$ python -q
>>> import numpy as np
>>> np.set_printoptions(suppress=True, linewidth=160)
>>> K = np.load("block18.npy")
>>> K.round(1) + 0
array([[-0.4, -0.3,  0. , -0.5, -0.2,  0. ,  0.5, -0.3,  0.3,  0. ,  0.1,  0.2],
       [ 0.4, -0.1,  0.3,  0.3, -0.2, -0.3,  0.4, -0.2, -0.1, -0.2, -0.4,  0.3],
       [ 0. , -0.3,  0.1,  0.3, -0.7,  0.2,  0.1,  0.3,  0.1,  0.1,  0. , -0.4],
       [ 0.5, -0.3, -0.5, -0.3,  0. ,  0.2,  0.1,  0.2, -0.4, -0.2,  0.2,  0.2],
       [ 0.3,  0.4,  0.2, -0.4, -0.1,  0.2,  0.1, -0.1,  0.2, -0.4,  0.1, -0.4],
       [-0.1,  0.6, -0.2,  0. , -0.2,  0. ,  0.5,  0.3, -0.3,  0.4,  0. ,  0.1],
       [ 0. , -0.1,  0.6, -0.3, -0.3,  0.2, -0.3,  0. , -0.5,  0.2,  0.1,  0.2],
       [-0.4,  0.2, -0.3,  0.1, -0.4,  0.1, -0.3, -0.1, -0.2, -0.6, -0.2,  0.2],
       [ 0.1,  0.1,  0. ,  0.4,  0. ,  0.7,  0.1, -0.5,  0. ,  0.1,  0.2,  0.1],
       [-0.3, -0.1,  0.3,  0.3,  0.2,  0. ,  0.3,  0.2, -0.2, -0.5,  0.5,  0. ],
       [-0.1, -0.1,  0.2, -0.1,  0.3,  0.6,  0.1,  0.4,  0.1,  0. , -0.5,  0.2],
       [ 0.2,  0.2,  0.1,  0.1, -0.2,  0. , -0.2,  0.3,  0.5,  0. ,  0.3,  0.6]])
>>> vec = np.array([1, 2, 0, 0, -2, 0, 2, 2, -1, 1, 0, -1])
>>> target = K @ vec
>>> beta, lr = np.zeros(12), 1 / np.linalg.norm(K, 2) ** 2
>>> for i in range(5):
...     beta -= lr * K.T @ (K @ beta - target)
...     if i % 1 == 0: print(i, round(np.linalg.norm(K @ beta - target), 1))
... 
0 0.0
1 0.0
2 0.0
3 0.0
4 0.0
>>> print(np.round(np.linalg.cond(K), 1))
1.0
>>> beta.round(1) + 0
array([ 1.,  2.,  0.,  0., -2.,  0.,  2.,  2., -1.,  1.,  0., -1.])
>>> r0 = np.array([2, 2, 2, 0, 2, 2, 3, 3, 2, 1, 2, 1])
>>> B = K + np.outer(r0, np.eye(12)[0])
>>> round(float(np.linalg.det(B) / np.linalg.det(K)), 1), round(1 + np.linalg.solve(K, r0)[0], 1)
(-0.1, np.float64(-0.1))
>>> np.linalg.matrix_rank(B - K)
np.int64(1)
>>> np.round(np.linalg.norm(K) ** 2 / np.linalg.norm(K, 2) ** 2, 1)
np.float64(12.0)
>>> np.round(np.linalg.norm(K, axis=1), 1)
array([1., 1., 1., 1., 1., 1., 1., 1., 1., 1., 1., 1.])
>>> round(float(K[6] @ K[0]), 1)
-0.0
>>> round(float(np.linalg.det(K)), 1)
-1.0
>>> np.allclose(K, K.T)
False
>>> assert K == K.T
Traceback (most recent call last):
  File "<python-input-19>", line 1, in <module>
    assert K == K.T
           ^^^^^^^^
ValueError: The truth value of an array with more than one element is ambiguous. Use a.any() or a.all()
>>> np.round(np.linalg.matrix_power(K, 4), 1) + 0
array([[-0.2,  0.1, -0.2, -0.4, -0.3,  0.3, -0.2, -0.2, -0.6,  0.1, -0.2,  0.4],
       [ 0.2,  0.5, -0.2,  0.2,  0.1,  0.6, -0.1,  0.2, -0.2, -0.3,  0.2, -0.2],
       [ 0. ,  0.2,  0. , -0.1, -0.1, -0.2, -0.2, -0.1,  0.2, -0.7, -0.5, -0.1],
       [ 0.6, -0.4, -0.4,  0.1, -0.3,  0.2,  0.4, -0.1,  0.1, -0.2, -0.1,  0.1],
       [-0.2, -0.5,  0.1, -0.3,  0.1,  0.3,  0. ,  0.6,  0. , -0.2, -0.1, -0.2],
       [-0.5, -0.2, -0.6,  0.3,  0.3,  0.1, -0.2, -0.3,  0.3, -0.1,  0.1,  0.2],
       [ 0.2,  0.2, -0.6, -0.4,  0.3, -0.3,  0. ,  0.4,  0. ,  0.3, -0.2,  0. ],
       [ 0.3,  0.1,  0.2, -0.3,  0.1,  0.5, -0.3, -0.2,  0.6,  0.3, -0.2,  0.1],
       [ 0.1,  0. , -0.1,  0.5, -0.5,  0. , -0.4,  0.4,  0.1,  0.3, -0.2,  0.1],
       [ 0.4, -0.3,  0.2,  0.2,  0.5, -0.1, -0.4, -0.1, -0.4, -0.2, -0.1,  0.2],
       [ 0.1, -0.1, -0.1, -0.3, -0.3, -0.2, -0.4,  0. ,  0.1, -0.2,  0.7,  0.1],
       [ 0. ,  0.2,  0.2,  0. ,  0. ,  0. ,  0.3,  0.3,  0.2, -0.2,  0.1,  0.8]])
